% python3 -q
>>> import numpy as np
>>> np.set_printoptions(suppress=True, linewidth=140)
>>> u = np.array([-3, -1, -1, -1]) + 0.5
>>> data = np.outer(u, u) / (u @ u)
>>> data.round(2)
array([[0.89, 0.18, 0.18, 0.18],
       [0.18, 0.04, 0.04, 0.04],
       [0.18, 0.04, 0.04, 0.04],
       [0.18, 0.04, 0.04, 0.04]])
>>> T = np.stack([data, 4 * data, data[::-1]])
>>> np.round(np.linalg.det(T), 2) + 0
array([0., 0., 0.])
>>> print(np.round(np.einsum("bij,cij->bc", T, T), 2))
[[ 1.    4.    0.43]
 [ 4.   16.    1.71]
 [ 0.43  1.71  1.  ]]
>>> vals, evecs = np.linalg.eigh(data)
>>> x = np.array([0, 7, 4, 9])
>>> np.round(np.linalg.eigvalsh(data[1:, 1:]), 2) + 0
array([0.  , 0.  , 0.11])
>>> np.round(evecs * np.abs(vals) @ evecs.T, 2)
array([[0.89, 0.18, 0.18, 0.18],
       [0.18, 0.04, 0.04, 0.04],
       [0.18, 0.04, 0.04, 0.04],
       [0.18, 0.04, 0.04, 0.04]])
>>> (np.sign(evecs[:, -1].round(6)) == np.sign(evecs[0, -1].round(6))).astype(int)
array([1, 1, 1, 1])
>>> round(float(np.abs(data).sum(axis=1).max()), 2), np.abs(vals).max()
(1.43, np.float64(1.0))
>>> np.round(x @ data @ x, 2)
np.float64(14.29)
>>> x = np.array([5, -2, 1, -2])
>>> a = np.maximum(data @ x, 0)
>>> np.round(np.maximum(data @ x, 0) - np.maximum(-data @ x, 0), 2)
array([3.93, 0.79, 0.79, 0.79])
>>> np.round(data.T @ a, 2)
array([3.93, 0.79, 0.79, 0.79])
>>> np.round(data * (a > 1e-9)[:, None], 2)
array([[0.89, 0.18, 0.18, 0.18],
       [0.18, 0.04, 0.04, 0.04],
       [0.18, 0.04, 0.04, 0.04],
       [0.18, 0.04, 0.04, 0.04]])
>>> np.round(np.maximum(data @ (3 * x), 0), 2)
array([11.79,  2.36,  2.36,  2.36])
>>> np.round(np.tanh(data @ x), 2)
array([1.  , 0.66, 0.66, 0.66])
>>> a.round(2)
array([3.93, 0.79, 0.79, 0.79])
>>> print(np.flatnonzero(a > 1e-9))
[0 1 2 3]
>>> print(np.linalg.cond(data) > 100)
True
>>> U, s, Vt = np.linalg.svd(data)
>>> evecs = Vt[:(s > 1e-8).sum()]
>>> rng = np.random.default_rng(67)
>>> x = data[2] + 3 * data[0] + rng.integers(2) * np.eye(4)[3]
>>> x.round(2)
array([2.86, 0.57, 0.57, 1.57])
>>> print(np.linalg.matrix_rank(np.vstack([data, x])))
2
>>> feats = np.array([[0, 0, 0, -1], [-1, 0, 1, 2], [2, 1, 2, 2], [0, 0, 1, 0]])
>>> np.round(np.linalg.eigvals(feats), 2)
array([ 3.03+0.j  ,  0.07+0.53j,  0.07-0.53j, -1.17+0.j  ])
>>> np.einsum("ii->", feats)
np.int64(2)
>>> round(float(np.linalg.det(feats[::-1])), 2)
-1.0
>>> np.kron(np.eye(2, dtype=int), feats)
array([[ 0,  0,  0, -1,  0,  0,  0,  0],
       [-1,  0,  1,  2,  0,  0,  0,  0],
       [ 2,  1,  2,  2,  0,  0,  0,  0],
       [ 0,  0,  1,  0,  0,  0,  0,  0],
       [ 0,  0,  0,  0,  0,  0,  0, -1],
       [ 0,  0,  0,  0, -1,  0,  1,  2],
       [ 0,  0,  0,  0,  2,  1,  2,  2],
       [ 0,  0,  0,  0,  0,  0,  1,  0]])
>>> round(float(np.linalg.eigvals(feats).sum().real), 2)
2.0
>>> np.einsum("ij,ji->", feats, feats)
np.int64(10)
>>> labels = rng.permutation(4)
>>> labels
array([3, 2, 0, 1])
>>> M2 = feats[labels][:, labels]
>>> round(float(np.linalg.det(M2)), 2), round(np.linalg.det(feats[labels]), 2)
(-1.0, np.float64(1.0))
>>> np.diag(M2)
array([0, 2, 0, 0])
>>> u = np.array([-3, 0, 8, -9])
>>> M2 = feats + np.outer(u, np.eye(4)[0])
>>> np.linalg.matrix_rank(M2 - feats)
np.int64(1)
>>> print(np.linalg.matrix_rank(np.linalg.inv(M2) - np.linalg.inv(feats), tol=1e-8))
1
>>> M2
array([[-3.,  0.,  0., -1.],
       [-1.,  0.,  1.,  2.],
       [10.,  1.,  2.,  2.],
       [-9.,  0.,  1.,  0.]])
>>> round(float(np.linalg.det(M2) / np.linalg.det(feats)), 2), np.round(1 + np.linalg.solve(feats, u)[0], 2)
(-2.0, np.float64(-2.0))
>>> def softmax(z):
...     e = np.exp(z - z.max(axis=-1, keepdims=True))
...     return e / e.sum(axis=-1, keepdims=True)
... 
>>> np.round(softmax(10 * feats[0]), 2) + 0
array([0.33, 0.33, 0.33, 0.  ])
>>> np.round(softmax(feats[0] + 4), 2)
array([0.3 , 0.3 , 0.3 , 0.11])
>>> scores = feats @ feats.T / np.sqrt(4)
>>> softmax(scores).round(6).argmax(axis=1)
array([0, 1, 2, 2])
>>> np.round(softmax(scores)[0] @ feats, 2)
array([ 0.11,  0.11,  0.62, -0.05])
>>> np.round(softmax(scores + np.triu(np.full(scores.shape, -np.inf), 1)), 2) + 0
array([[1.  , 0.  , 0.  , 0.  ],
       [0.02, 0.98, 0.  , 0.  ],
       [0.  , 0.01, 0.99, 0.  ],
       [0.14, 0.24, 0.39, 0.24]])
>>> P = np.triu(np.array([[1, 2, 1, 1], [2, 3, 0, 0], [1, -3, -1, 2], [1, 1, 3, 3]]), 1) + np.eye(4)
>>> M2 = P @ feats @ np.linalg.inv(P)
>>> print(round(np.linalg.det(M2), 2))
-1.0
>>> print(M2)
[[ 0.  1.  5. -5.]
 [-1.  2.  2. -1.]
 [ 2. -3.  2. -4.]
 [ 0.  0.  1. -2.]]
>>> np.trace(M2), np.trace(feats)
(np.float64(2.0), np.int64(2))
>>> A = np.load("m.npy")
>>> A
array([[-2, -1,  0,  1],
       [ 2,  3,  4,  5],
       [ 6,  7,  8,  9]])
>>> # null space of dimension 2
>>> U, s, Vt = np.linalg.svd(A)
>>> np.argmax(s[:-1] / (s[1:] + 1e-6)) + 1
np.int64(2)
>>> s.round(2) + 0
array([16.83,  2.6 ,  0.  ])
>>> M2 = U[:, :2] @ np.diag(s[:2]) @ Vt[:2]
>>> round(float(np.linalg.norm(A - M2, 2)), 2), np.round(s[2], 2)
(0.0, np.float64(0.0))
>>> M2.round(2) + 0
array([[-2., -1.,  0.,  1.],
       [ 2.,  3.,  4.,  5.],
       [ 6.,  7.,  8.,  9.]])
>>> np.round(np.abs(A - M2).max(), 2)
np.float64(0.0)
>>> np.unique(A.round(6), axis=0).shape
(3, 4)
>>> np.linalg.lstsq(A[:-1].T, A[-1])[2]
np.int32(2)
>>> print(np.round(np.trace(np.linalg.pinv(A) @ A), 2))
2.0
>>> print(np.abs(np.diag(np.linalg.qr(A)[1])) > 1e-9)
[ True  True False]
>>> M2 = np.array([[7, -3], [-2, 3]])
>>> basis = np.kron(M2, A)
>>> np.linalg.matrix_rank(basis)
np.int64(4)
>>> round(np.linalg.norm(basis, 2), 2), round(float(np.linalg.norm(M2, 2) * np.linalg.norm(A, 2)), 2)
(np.float64(138.45), 138.45)
>>> u, r1 = A[2], A[0]
>>> u @ u
np.int64(230)
>>> p = (u @ r1) / (u @ u) * u
>>> np.outer(u, r1)
array([[-12,  -6,   0,   6],
       [-14,  -7,   0,   7],
       [-16,  -8,   0,   8],
       [-18,  -9,   0,   9]])
>>> round(np.linalg.norm(u + r1) ** 2 + np.linalg.norm(u - r1) ** 2, 2)
np.float64(472.0)
>>> w1 = np.array([[1, 3], [5, 4], [1, 0], [2, 5]])
>>> coef = np.array([-1, 1])
>>> H = np.maximum(A @ w1 + coef, 0)
>>> (H > 0).astype(int)
array([[0, 0],
       [1, 1],
       [1, 1]])
>>> H
array([[ 0,  0],
       [30, 44],
       [66, 92]])
>>> np.round((H > 0).mean(axis=0), 2)
array([0.67, 0.67])
>>> np.linalg.matrix_rank(H)
np.int64(2)
>>> basis = np.array([[3, 3, 2], [2, 1, 2]])
>>> print(H @ basis)
[[  0   0   0]
 [178 134 148]
 [382 290 316]]
>>> (H @ basis).round(6).argmax(axis=1)
array([0, 0, 0])
>>> K = np.array([[-2.1, -0.3, 1.1], [0.3, -1.4, -1.0]])
>>> K[0] = K[1] + 0.1 * rng.normal(size=3)
>>> K.round(2)
array([[ 0.29, -1.44, -0.86],
       [ 0.3 , -1.4 , -1.  ]])
>>> np.linalg.cond(K) > 100
np.False_
>>> [round(float(x), 2) for x in np.linalg.svd(K, compute_uv=False)[:3]]
[2.43, 0.1]
>>> np.argsort(-np.linalg.norm(K, axis=0).round(6), kind="stable")[:3]
array([1, 2, 0])
>>> u = np.array([-1, 1, 1])
>>> np.polyval(u, K[1])
array([ 1.21, -2.36, -1.  ])
>>> np.round(np.array([np.convolve(row, u, "same") for row in K]), 2)
array([[ 1.73, -0.29, -2.29],
       [ 1.7 , -0.1 , -2.4 ]])
>>> print(np.round(np.cross(K[1, :3], K[0, :3]), 2))
[-0.24 -0.03 -0.03]
>>> ang = np.radians(36)
>>> r_ = np.eye(3)
>>> r_[1, 1] = r_[2, 2] = np.cos(ang)
>>> r_[1, 2], r_[2, 1] = -np.sin(ang), np.sin(ang)
>>> r_.round(2)
array([[ 1.  ,  0.  ,  0.  ],
       [ 0.  ,  0.81, -0.59],
       [ 0.  ,  0.59,  0.81]])
>>> M2 = K @ r_.T
>>> np.allclose(np.linalg.norm(K, axis=1), np.linalg.norm(M2, axis=1))
True
>>> round(np.linalg.det(r_), 2), np.round(np.trace(r_), 2)
(np.float64(1.0), np.float64(2.62))
>>> M2.round(2)
array([[ 0.29, -0.66, -1.54],
       [ 0.3 , -0.54, -1.63]])
>>> print(np.round(softmax(10 * K[0]), 2) + 0)
[1. 0. 0.]
>>> print(np.round(softmax(K[0] + 5), 2))
[0.67 0.12 0.21]
>>> print(np.round(softmax(K[0]), 2))
[0.67 0.12 0.21]
>>> scores = K @ K.T / np.sqrt(3)
>>> np.round(softmax(scores)[0] @ K, 2)
array([ 0.29, -1.42, -0.93])
>>> print(np.round(softmax(scores), 2))
[[0.49 0.51]
 [0.49 0.51]]
>>> softmax(scores).round(6).argmax(axis=1)
array([1, 1])
>>> mat = np.array([[-2, 3, -2],
...     [0, 0, 0],
...     [-2, 3, -2],
...     [-3, -1, 3],
...     [-3, -1, 3],
...     [0, 0, 0],
...     [0, 0, 0],
...     [-3, -1, 3],
...     [0, 0, 0],
...     [-2, 3, -2],
...     [1, 2, 3],
...     [0, 0, 0],
...     [0, 0, 0],
...     [1, 2, 3],
...     [0, 0, 0],
...     [-2, 1, 6],
...     [0, 0, 0],
...     [-1, 5, 1]])
>>> M2 = np.c_[mat[:, :2] @ np.array([[2, -2], [5, 4]]), np.array([2, 1, 3, 1, 1, 2, 2, 3, 2, 3, 3, 3, 2, 0, 3, 1, 2, 1])]
>>> M2
array([[ 11,  16,   2],
       [  0,   0,   1],
       [ 11,  16,   3],
       [-11,   2,   1],
       [-11,   2,   1],
       [  0,   0,   2],
       [  0,   0,   2],
       [-11,   2,   3],
       [  0,   0,   2],
       [ 11,  16,   3],
       [ 12,   6,   3],
       [  0,   0,   3],
       [  0,   0,   2],
       [ 12,   6,   0],
       [  0,   0,   3],
       [  1,   8,   1],
       [  0,   0,   2],
       [ 23,  22,   1]])
>>> np.round(np.linalg.norm(M2 - mat @ np.linalg.lstsq(mat, M2)[0], axis=0), 2) + 0
array([0. , 0. , 7.3])
>>> print(np.round(np.linalg.norm(np.linalg.qr(mat)[0].T @ M2, axis=0) ** 2 / ((M2 ** 2).sum(axis=0) + 1e-12), 2))
[1.   1.   0.36]
>>> np.linalg.matrix_rank(M2)
np.int64(3)
>>> dist = np.linalg.norm(M2[:, None] - M2[None], axis=-1)
>>> print(dist.shape)
(18, 18)
>>> np.flatnonzero(dist[12] < dist.mean() / 2)
array([ 1,  5,  6,  8, 11, 12, 14, 16])
>>> dist.mean(axis=1).argmax()
np.int64(17)
>>> print(np.linalg.matrix_rank(dist ** 2))
5
>>> np.round(np.linalg.norm(M2 - M2.mean(axis=0), axis=1), 2)
array([13.54,  6.04, 13.58, 14.1 , 14.1 ,  5.96,  5.96, 14.11,  5.96, 13.58,  9.42,  6.06,  5.96,  9.56,  6.06,  3.28,  5.96, 26.31])
>>> dist[12].round(6).argsort(kind="stable")[:4]
array([ 5,  6,  8, 12])
>>> dist[:5, :5].round(2)
array([[ 0.  , 19.44,  1.  , 26.1 , 26.1 ],
       [19.44,  0.  , 19.52, 11.18, 11.18],
       [ 1.  , 19.52,  0.  , 26.15, 26.15],
       [26.1 , 11.18, 26.15,  0.  ,  0.  ],
       [26.1 , 11.18, 26.15,  0.  ,  0.  ]])
>>> x = np.array([2, 2, 1])
>>> y = mat @ x
>>> coef, lr = np.zeros(3), 1 / np.linalg.norm(mat, 2) ** 2
>>> for i in range(10):
...     coef -= lr * mat.T @ (mat @ coef - y)
...     if i % 2 == 0: print(i, round(np.linalg.norm(mat @ coef - y), 2))
... 
0 11.29
2 5.13
4 2.4
6 1.12
8 0.53
>>> coef.round(2)
array([1.95, 1.98, 0.98])
>>> labels = mat[:, 1] > np.median(mat[:, 1])
>>> u = mat[labels].mean(axis=0) - mat[~labels].mean(axis=0)
>>> ((mat - mat.mean(axis=0)) @ u > 0).astype(int)
array([1, 0, 1, 0, 0, 0, 0, 0, 0, 1, 1, 0, 0, 1, 0, 1, 0, 1])
